In [1]: import numpy as np

In [2]: from numpy import linalg as LA

In [3]: np.set_printoptions(precision=3, suppress=True, linewidth=100)

In [4]: rnd = lambda a: np.round(a, 3) + 0

In [5]: K = np.load("case4.npy")

In [6]: K
Out[6]: 
array([[-2.765,  2.47 , -0.074, -3.354],
       [-0.898,  1.31 , -4.287,  2.024],
       [-1.095, -2.535,  4.04 ,  1.024],
       [-1.785, -2.187, -3.513, -2.166],
       [-2.348,  2.647,  3.362,  1.085],
       [ 1.805, -0.997,  1.422,  4.327],
       [ 1.032,  1.471, -0.469,  4.642],
       [-2.376,  3.09 ,  2.807, -1.388],
       [-2.713, -0.121, -3.941, -1.446],
       [ 0.826, -1.265,  3.693, -3.013],
       [ 1.358, -0.825, -2.772, -3.846],
       [-2.295, -1.07 ,  4.198,  0.982],
       [ 2.204, -0.13 , -3.504,  2.801],
       [-4.367, -0.741,  2.133,  0.91 ],
       [ 2.075, -3.589,  1.369,  2.437],
       [ 1.266, -1.807,  2.097, -3.967],
       [ 0.325, -1.646, -0.063, -4.71 ],
       [-1.037,  2.88 , -3.801, -1.087],
       [ 0.258, -2.071, -3.63 ,  2.733],
       [ 2.483,  1.825, -0.967,  3.817],
       [ 4.058, -1.956, -1.177, -1.822]])

In [7]: Ac = K - K.mean(axis=0)

In [8]: V = LA.svd(Ac)[2][:3]

In [9]: out = Ac - Ac @ V.T @ V

In [10]: rnd(np.diag(V.T @ V))
Out[10]: array([0.605, 0.458, 0.967, 0.97 ])

In [11]: rnd(out.std(axis=0))
Out[11]: array([0.96 , 1.124, 0.276, 0.265])

In [12]: rnd(np.cov(Ac @ V.T, rowvar=False))
Out[12]: 
array([[9.409, 0.   , 0.   ],
       [0.   , 8.459, 0.   ],
       [0.   , 0.   , 5.808]])

In [13]: rnd(LA.norm(out) / LA.norm(Ac))
Out[13]: np.float64(0.306)

In [14]: out = np.c_[K[:, :1] @ np.array([[-3]]), np.array([0, -2, -2, -3, 3, -1, 0, 2, -1, 0, 3, 2, 2, -1, -2, -1, 3, 2, -1, -3, 1])]

In [15]: rnd(out)
Out[15]: 
array([[  8.295,   0.   ],
       [  2.694,  -2.   ],
       [  3.285,  -2.   ],
       [  5.355,  -3.   ],
       [  7.044,   3.   ],
       [ -5.415,  -1.   ],
       [ -3.096,   0.   ],
       [  7.128,   2.   ],
       [  8.139,  -1.   ],
       [ -2.478,   0.   ],
       [ -4.074,   3.   ],
       [  6.885,   2.   ],
       [ -6.612,   2.   ],
       [ 13.101,  -1.   ],
       [ -6.225,  -2.   ],
       [ -3.798,  -1.   ],
       [ -0.975,   3.   ],
       [  3.111,   2.   ],
       [ -0.774,  -1.   ],
       [ -7.449,  -3.   ],
       [-12.174,   1.   ]])

In [16]: LA.matrix_rank(out)
Out[16]: np.int64(2)

In [17]: W1 = np.array([[-1, -3, 3, -2, -2], [-3, 2, -3, -1, 1]])

In [18]: coef = np.array([9, 4, 1, 4, 6])

In [19]: hid = np.maximum(out @ W1 + coef, 0)

In [20]: rnd((hid > 0).mean(axis=0))
Out[20]: array([0.762, 0.524, 0.524, 0.571, 0.571])

In [21]: (hid > 0).astype(int)
Out[21]: 
array([[1, 0, 1, 0, 0],
       [1, 0, 1, 1, 0],
       [1, 0, 1, 0, 0],
       [1, 0, 1, 0, 0],
       [0, 0, 1, 0, 0],
       [1, 1, 0, 1, 1],
       [1, 1, 0, 1, 1],
       [0, 0, 1, 0, 0],
       [1, 0, 1, 0, 0],
       [1, 1, 0, 1, 1],
       [1, 1, 0, 1, 1],
       [0, 0, 1, 0, 0],
       [1, 1, 0, 1, 1],
       [0, 0, 1, 0, 0],
       [1, 1, 0, 1, 1],
       [1, 1, 0, 1, 1],
       [1, 1, 0, 1, 1],
       [0, 0, 1, 0, 1],
       [1, 1, 1, 1, 1],
       [1, 1, 0, 1, 1],
       [1, 1, 0, 1, 1]])

In [22]: W2 = np.array([[2, -2, -1], [-2, -2, -1], [0, 0, 2], [1, 0, 1], [0, -1, 2]])

In [23]: (hid @ W2).round(6).argmax(axis=1)
Out[23]: array([2, 0, 0, 2, 2, 0, 2, 2, 2, 0, 2, 2, 2, 2, 0, 0, 2, 2, 0, 0, 2])

In [24]: W1 @ W2
Out[24]: 
array([[  2,  10,   4],
       [-11,   1,  -4]])

In [25]: T = np.stack([K, -2 * K, K[::-1]])

In [26]: LA.matrix_rank(T)
Out[26]: array([4, 4, 4])

In [27]: rnd(np.einsum("bij,cij->bc", T, T))
Out[27]: 
array([[  524.986, -1049.971,    69.283],
       [-1049.971,  2099.943,  -138.565],
       [   69.283,  -138.565,   524.986]])

In [28]: rnd(LA.norm(T, axis=(1, 2)))
Out[28]: array([22.913, 45.825, 22.913])

In [29]: Ac = K - K.mean(axis=0)

In [30]: left, sig, Vh = LA.svd(Ac, full_matrices=False)

In [31]: rnd(sig ** 2 / (sig ** 2).sum())
Out[31]: array([0.36 , 0.324, 0.222, 0.094])

In [32]: rnd(Vh[0] * np.sign(Vh[0, np.abs(Vh[0]).argmax()]))
Out[32]: array([-0.305, -0.061,  0.763, -0.568])

In [33]: rnd((sig ** 2).sum() ** 2 / (sig ** 4).sum())
Out[33]: np.float64(3.416)

In [34]: A = np.load("out15.npy")

In [35]: rnd(A)
Out[35]: 
array([[ 0.028,  0.139, -0.083,  0.028],
       [ 0.139,  0.694, -0.417,  0.139],
       [-0.083, -0.417,  0.25 , -0.083],
       [ 0.028,  0.139, -0.083,  0.028]])

In [36]: w, V = LA.eigh(A)

In [37]: vec = np.array([3, 0, 0, 2])

In [38]: rnd(V * np.maximum(w, 0) @ V.T)
Out[38]: 
array([[ 0.028,  0.139, -0.083,  0.028],
       [ 0.139,  0.694, -0.417,  0.139],
       [-0.083, -0.417,  0.25 , -0.083],
       [ 0.028,  0.139, -0.083,  0.028]])

In [39]: (np.sign(V[:, -1].round(6)) == np.sign(V[0, -1].round(6))).astype(int)
Out[39]: array([1, 1, 0, 1])

In [40]: left, sig, Vh = LA.svd(A)

In [41]: V = Vh[:(sig > 1e-8).sum()]

In [42]: rng = np.random.default_rng(39102)

In [43]: vec = A[3] + 2 * A[2] + rng.integers(2) * np.eye(4)[3]

In [44]: rnd(vec)
Out[44]: array([-0.139, -0.694,  0.417, -0.139])

In [45]: rnd(np.diag(V.T @ V))
Out[45]: array([0.028, 0.694, 0.25 , 0.028])

In [46]: rnd(LA.norm(vec - V.T @ V @ vec))
Out[46]: np.float64(0.0)

In [47]: LA.matrix_rank(np.vstack([A, vec]))
Out[47]: np.int64(1)

In [48]: rnd(LA.eigvals(A).sum().real)
Out[48]: np.float64(1.0)

In [49]: rnd(np.poly(A))
Out[49]: array([ 1., -1.,  0.,  0.,  0.])

In [50]: W1 = np.array([[3, 3, 2], [1, 1, 2], [0, 2, 1], [1, 1, 1]])

In [51]: coef = np.array([-1, 0, -2])

In [52]: hid = np.maximum(A @ W1 + coef, 0)

In [53]: rnd(hid)
Out[53]: 
array([[0.   , 0.083, 0.   ],
       [0.25 , 0.417, 0.   ],
       [0.   , 0.   , 0.   ],
       [0.   , 0.083, 0.   ]])

In [54]: (hid > 0).astype(int)
Out[54]: 
array([[0, 1, 0],
       [1, 1, 0],
       [0, 0, 0],
       [0, 1, 0]])

In [55]: LA.matrix_rank(hid)
Out[55]: np.int64(2)

In [56]: W2 = np.array([[-2, 2], [2, 1], [1, -1]])

In [57]: rnd(hid @ W2)
Out[57]: 
array([[0.167, 0.083],
       [0.333, 0.917],
       [0.   , 0.   ],
       [0.167, 0.083]])

In [58]: W1 @ W2
Out[58]: 
array([[2, 7],
       [2, 1],
       [5, 1],
       [1, 2]])

In [59]: left, sig, Vh = LA.svd(hid)

In [60]: V = Vh[:(sig > 1e-8).sum()]

In [61]: vec = hid[1] + 5 * hid[2] + rng.integers(2) * np.eye(3)[0]

In [62]: rnd(vec)
Out[62]: array([0.25 , 0.417, 0.   ])

In [63]: np.allclose(V.T @ V @ vec, vec)
Out[63]: True

In [64]: rnd(np.diag(V.T @ V))
Out[64]: array([1., 1., 0.])

In [65]: LA.matrix_rank(np.vstack([hid, vec]))
Out[65]: np.int64(2)

In [66]: M = np.array([[30.0, 5.0, 10.0, 10.0, 25.0, 20.0, 0.0],
    ...:     [5.0, 6.0, 2.0, 2.0, 5.0, 4.0, 0.0],
    ...:     [10.0, 2.0, 9.0, 4.0, 10.0, 8.0, 0.0],
    ...:     [10.0, 2.0, 4.0, 9.0, 10.0, 8.0, 0.0],
    ...:     [25.0, 5.0, 10.0, 10.0, 30.0, 20.0, 0.0],
    ...:     [20.0, 4.0, 8.0, 8.0, 20.0, 21.0, 0.0],
    ...:     [0.0, 0.0, 0.0, 0.0, 0.0, 0.0, 5.0]])

In [67]: theta = np.radians(180)

In [68]: R = np.eye(7)

In [69]: R[5, 5] = R[3, 3] = np.cos(theta)

In [70]: R[5, 3], R[3, 5] = -np.sin(theta), np.sin(theta)

In [71]: rnd(R)
Out[71]: 
array([[ 1.,  0.,  0.,  0.,  0.,  0.,  0.],
       [ 0.,  1.,  0.,  0.,  0.,  0.,  0.],
       [ 0.,  0.,  1.,  0.,  0.,  0.,  0.],
       [ 0.,  0.,  0., -1.,  0.,  0.,  0.],
       [ 0.,  0.,  0.,  0.,  1.,  0.,  0.],
       [ 0.,  0.,  0.,  0.,  0., -1.,  0.],
       [ 0.,  0.,  0.,  0.,  0.,  0.,  1.]])

In [72]: out = M @ R.T

In [73]: rnd(LA.det(R)), np.trace(R)
Out[73]: (np.float64(1.0), np.float64(3.0))

In [74]: rnd(out)
Out[74]: 
array([[ 30.,   5.,  10., -10.,  25., -20.,   0.],
       [  5.,   6.,   2.,  -2.,   5.,  -4.,   0.],
       [ 10.,   2.,   9.,  -4.,  10.,  -8.,   0.],
       [ 10.,   2.,   4.,  -9.,  10.,  -8.,   0.],
       [ 25.,   5.,  10., -10.,  30., -20.,   0.],
       [ 20.,   4.,   8.,  -8.,  20., -21.,   0.],
       [  0.,   0.,   0.,   0.,   0.,   0.,   5.]])

In [75]: np.abs(out - M).max(axis=0)
Out[75]: array([ 0.,  0.,  0., 20.,  0., 42.,  0.])

In [76]: np.allclose(M @ M.T, out @ out.T)
Out[76]: True

In [77]: LA.matrix_rank(A)
Out[77]: np.int64(1)

In [78]: rnd(np.abs(A).max())
Out[78]: np.float64(0.694)

In [79]: rnd(np.diff(A, axis=0))
Out[79]: 
array([[ 0.111,  0.556, -0.333,  0.111],
       [-0.222, -1.111,  0.667, -0.222],
       [ 0.111,  0.556, -0.333,  0.111]])

In [80]: rnd(LA.norm(A))
Out[80]: np.float64(1.0)

In [81]: w, V = LA.eigh(M)

In [82]: vec = np.array([1, 1, 2, 0, 0, -2, -2])

In [83]: (np.sign(V[:, -1].round(6)) == np.sign(V[0, -1].round(6))).astype(int)
Out[83]: array([1, 1, 1, 1, 1, 1, 0])

In [84]: rnd(V * np.sqrt(w) @ V.T)
Out[84]: 
array([[4.472, 0.447, 0.894, 0.894, 2.236, 1.789, 0.   ],
       [0.447, 2.326, 0.179, 0.179, 0.447, 0.358, 0.   ],
       [0.894, 0.179, 2.594, 0.358, 0.894, 0.716, 0.   ],
       [0.894, 0.179, 0.358, 2.594, 0.894, 0.716, 0.   ],
       [2.236, 0.447, 0.894, 0.894, 4.472, 1.789, 0.   ],
       [1.789, 0.358, 0.716, 0.716, 1.789, 3.667, 0.   ],
       [0.   , 0.   , 0.   , 0.   , 0.   , 0.   , 2.236]])

In [85]: rnd(V * np.abs(w) @ V.T)
Out[85]: 
array([[30.,  5., 10., 10., 25., 20.,  0.],
       [ 5.,  6.,  2.,  2.,  5.,  4.,  0.],
       [10.,  2.,  9.,  4., 10.,  8.,  0.],
       [10.,  2.,  4.,  9., 10.,  8.,  0.],
       [25.,  5., 10., 10., 30., 20.,  0.],
       [20.,  4.,  8.,  8., 20., 21.,  0.],
       [ 0.,  0.,  0.,  0.,  0.,  0.,  5.]])

In [86]: rnd(LA.eigvalsh(M[1:, 1:]))
Out[86]: array([ 5.,  5.,  5.,  5.,  5., 55.])

In [87]: np.abs(M).sum(axis=1).max(), np.abs(w).max()
Out[87]: (np.float64(100.0), np.float64(80.0))

In [88]: vec @ M @ vec
Out[88]: np.float64(74.0)

In [89]: W0 = np.loadtxt("data.csv", delimiter=",")

In [90]: W0
Out[90]: 
array([[-1.,  1.,  1.,  1.,  1.],
       [ 1., -1.,  1.,  1.,  1.],
       [ 1.,  1., -1.,  1.,  1.],
       [ 1.,  1.,  1., -1.,  1.],
       [ 1.,  1.,  1.,  1., -1.]])

In [91]: Ac = (K - K.mean(axis=0)) / K.std(axis=0)

In [92]: np.argwhere(np.abs(Ac) > 2)
Out[92]: array([], shape=(0, 2), dtype=int64)

In [93]: coef = LA.lstsq(np.delete(Ac, 1, axis=1), Ac[:, 1])[0]

In [94]: np.abs(coef).argmax()
Out[94]: np.int64(0)

In [95]: J = np.array([[6.0, 5.0, 0.0, 5.0],
    ...:     [5.0, 6.0, 0.0, 5.0],
    ...:     [0.0, 0.0, 6.0, 0.0],
    ...:     [5.0, 5.0, 0.0, 6.0]])

In [96]: w, V = LA.eig(J)

In [97]: w
Out[97]: array([ 1., 16.,  1.,  6.])

In [98]: np.prod(w)
Out[98]: np.float64(96.0)

In [99]: rnd(J @ V[:, 0] - w[0] * V[:, 0])
Out[99]: array([0., 0., 0., 0.])

In [100]: vec = np.ones(4)

In [101]: for _ in range(3):
     ...:     vec = J @ vec
     ...:     vec /= LA.norm(vec)
     ...:     print(round(vec @ J @ vec, 3))
     ...: 
15.552
15.935
15.991

In [102]: rnd(LA.eigvalsh(J)[-1])
Out[102]: np.float64(16.0)

In [103]: F = np.load("run4.npy")

In [104]: F
Out[104]: 
array([[ 0, -1, -2,  3, -3],
       [-1,  0, -1, -2,  3],
       [-2, -1,  0, -1, -2],
       [ 3, -2, -1,  0, -1],
       [-3,  3, -2, -1,  0]])

In [105]: w, V = LA.eigh(F)

In [106]: rnd(LA.eigvalsh(F @ F))
Out[106]: array([ 2.344,  7.141,  7.743, 26.116, 42.656])

In [107]: np.unique(w.round(6) + 0, return_counts=True)[1]
Out[107]: array([1, 1, 1, 1, 1])

In [108]: np.abs(V[:, -1]).round(6).argmax()
Out[108]: np.int64(0)

In [109]: rnd(LA.eigvalsh(F + -2 * np.eye(5)))
Out[109]: array([-7.11 , -4.672, -3.531,  0.783,  4.531])

In [110]: rnd(V.T @ F @ V)
Out[110]: 
array([[-5.11 ,  0.   ,  0.   ,  0.   ,  0.   ],
       [ 0.   , -2.672,  0.   ,  0.   ,  0.   ],
       [ 0.   ,  0.   , -1.531,  0.   ,  0.   ],
       [ 0.   ,  0.   ,  0.   ,  2.783,  0.   ],
       [ 0.   ,  0.   ,  0.   ,  0.   ,  6.531]])
